$ python3 -q
>>> import numpy as np
>>> from numpy import linalg as LA
>>> np.set_printoptions(precision=1, suppress=True, linewidth=160)
>>> rng = np.random.default_rng(98)
>>> z = rng.integers(0, 3, 5)
>>> arr = (z[:, None] == z) * 4 + np.eye(5)
>>> print(arr)
[[5. 0. 0. 0. 4.]
 [0. 5. 4. 4. 0.]
 [0. 4. 5. 4. 0.]
 [0. 4. 4. 5. 0.]
 [4. 0. 0. 0. 5.]]
>>> # 2 blocks once reordered
>>> M2 = arr[0, 0] * arr[1:] - np.outer(arr[1:, 0], arr[0])
>>> print(M2)
[[ 0. 25. 20. 20.  0.]
 [ 0. 20. 25. 20.  0.]
 [ 0. 20. 20. 25.  0.]
 [ 0.  0.  0.  0.  9.]]
>>> print(np.flatnonzero(~M2.round(6).any(axis=1)))
[]
>>> print(LA.matrix_rank(M2), LA.matrix_rank(arr))
4 5
>>> Lm = LA.cholesky(arr)
>>> print(Lm @ Lm.T)
[[5. 0. 0. 0. 4.]
 [0. 5. 4. 4. 0.]
 [0. 4. 5. 4. 0.]
 [0. 4. 4. 5. 0.]
 [4. 0. 0. 0. 5.]]
>>> print(Lm)
[[2.2 0.  0.  0.  0. ]
 [0.  2.2 0.  0.  0. ]
 [0.  1.8 1.3 0.  0. ]
 [0.  1.8 0.6 1.2 0. ]
 [1.8 0.  0.  0.  1.3]]
>>> print(np.diag(Lm) ** 2)
[5.  5.  1.8 1.4 1.8]
>>> print(LA.eigvalsh(arr).min() > 0)
True
>>> print(arr / np.sqrt(np.outer(np.diag(arr), np.diag(arr))))
[[1.  0.  0.  0.  0.8]
 [0.  1.  0.8 0.8 0. ]
 [0.  0.8 1.  0.8 0. ]
 [0.  0.8 0.8 1.  0. ]
 [0.8 0.  0.  0.  1. ]]
>>> feats = np.load("mat.npy")
>>> print(feats)
[[ 0  0  0]
 [ 0  0  0]
 [-4 -4 -4]
 [-2 -2 -2]
 [-4 -4 -4]]
>>> # column 1 repeats column 0
>>> vec = np.array([9, -9, 1])
>>> h1 = np.maximum(feats @ vec, 0)
>>> print(feats.T @ h1)
[0 0 0]
>>> print(feats * (h1 > 1e-9)[:, None])
[[0 0 0]
 [0 0 0]
 [0 0 0]
 [0 0 0]
 [0 0 0]]
>>> print(np.flatnonzero(h1 > 1e-9))
[]
>>> print(np.tanh(feats @ vec))
[ 0.  0. -1. -1. -1.]
>>> print(np.maximum(feats @ vec, 0) - np.maximum(-feats @ vec, 0))
[ 0  0 -4 -2 -4]
>>> r = LA.matrix_rank(feats)
>>> print(r)
1
>>> null = LA.svd(feats)[2][r:].T
>>> print(np.round(feats @ null, 1) + 0)
[[0. 0.]
 [0. 0.]
 [0. 0.]
 [0. 0.]
 [0. 0.]]
>>> print(null @ null.T)
[[ 0.7 -0.3 -0.3]
 [-0.3  0.7 -0.3]
 [-0.3 -0.3  0.7]]
>>> print(null.shape)
(3, 2)
>>> M2 = np.array([[1, 0, 4], [4, 3, 2], [1, 4, 5]])
>>> M = M2 + M2.T
>>> print(M)
[[ 2  4  5]
 [ 4  6  6]
 [ 5  6 10]]
>>> vec = np.array([2, 1, 0])
>>> rhs = M @ vec
>>> print(rhs)
[ 8 14 16]
>>> print(np.round(LA.solve(M.T, M[2]), 1) + 0)
[0. 0. 1.]
>>> evals, vecs = LA.eigvalsh(M)
Traceback (most recent call last):
  File "<python-input-41>", line 1, in <module>
    evals, vecs = LA.eigvalsh(M)
    ^^^^^^^^^^^
ValueError: too many values to unpack (expected 2)
>>> evals, vecs = LA.eigh(M)
>>> print(np.abs(vecs[:, -1]))
[0.4 0.5 0.7]
>>> print(np.round(vecs.T @ vecs, 1) + 0)
[[1. 0. 0.]
 [0. 1. 0.]
 [0. 0. 1.]]
>>> print(LA.svd(M, compute_uv=False))
[17.   1.7  0.8]
>>> print(LA.eigvalsh(M + 3 * np.eye(3)))
[ 2.2  4.7 20. ]
>>> print(vecs @ np.diag(evals) @ vecs.T)
[[ 2.  4.  5.]
 [ 4.  6.  6.]
 [ 5.  6. 10.]]
